$ python3 -q
>>> import numpy as np
>>> np.set_printoptions(suppress=True, linewidth=120)
>>> def tidy(a):
...     return np.round(a, 2) + 0
... 
>>> K = np.load("layer12.npy")
>>> K
array([[0, 0, 0, 3],
       [0, 0, 0, 0],
       [0, 2, 0, 0]])
>>> tidy(np.linalg.pinv(K))
array([[0.  , 0.  , 0.  ],
       [0.  , 0.  , 0.5 ],
       [0.  , 0.  , 0.  ],
       [0.33, 0.  , 0.  ]])
>>> tidy(np.linalg.norm(K, axis=0))
array([0., 2., 0., 3.])
>>> K @ K.T
array([[9, 0, 0],
       [0, 0, 0],
       [0, 0, 4]])
>>> F = np.load("sample0.npy")
>>> F
array([[ 0,  2,  0],
       [ 0, -9,  0],
       [-1,  0, -4]])
>>> Uu, sigma, Vt = np.linalg.svd(F)
>>> tidy(sigma)
array([9.22, 4.12, 0.  ])
>>> out = Uu[:, :2] @ np.diag(sigma[:2]) @ Vt[:2]
>>> np.linalg.matrix_rank(out)
np.int64(2)
>>> tidy(np.linalg.norm(F - out) / np.linalg.norm(F))
np.float64(0.0)
>>> tidy(np.linalg.norm(F - out, 2)), sigma[2]
(np.float64(0.0), np.float64(-0.0))
>>> rank = np.linalg.matrix_rank(F)
>>> print(rank)
2
>>> N = np.linalg.svd(F)[2][rank:].T
>>> [int(np.linalg.matrix_rank(np.delete(F, i, axis=0))) for i in range(3)]
[2, 2, 1]
>>> N[:, 0] / N[np.abs(N[:, 0]).round(6).argmax(), 0]
array([ 1.  ,  0.  , -0.25])
>>> [int(np.linalg.matrix_rank(F[:i])) for i in range(1, len(F) + 1)]
[1, 1, 2]
>>> t3 = np.stack([F, 3 * F, F[::-1]])
>>> print((t3 @ F.T).shape)
(3, 3, 3)
>>> tidy(np.linalg.det(t3))
array([0., 0., 0.])
>>> t3.shape
(3, 3, 3)
>>> np.linalg.matrix_rank(t3)
array([2, 2, 2])
>>> t3.sum(axis=0)
array([[ -1,   8,  -4],
       [  0, -45,   0],
       [ -4,   2, -16]])
>>> np.linalg.matrix_rank(t3.reshape(3, -1))
np.int64(2)
>>> np.einsum("bij,cij->bc", t3, t3)
array([[102, 306,  81],
       [306, 918, 243],
       [ 81, 243, 102]])
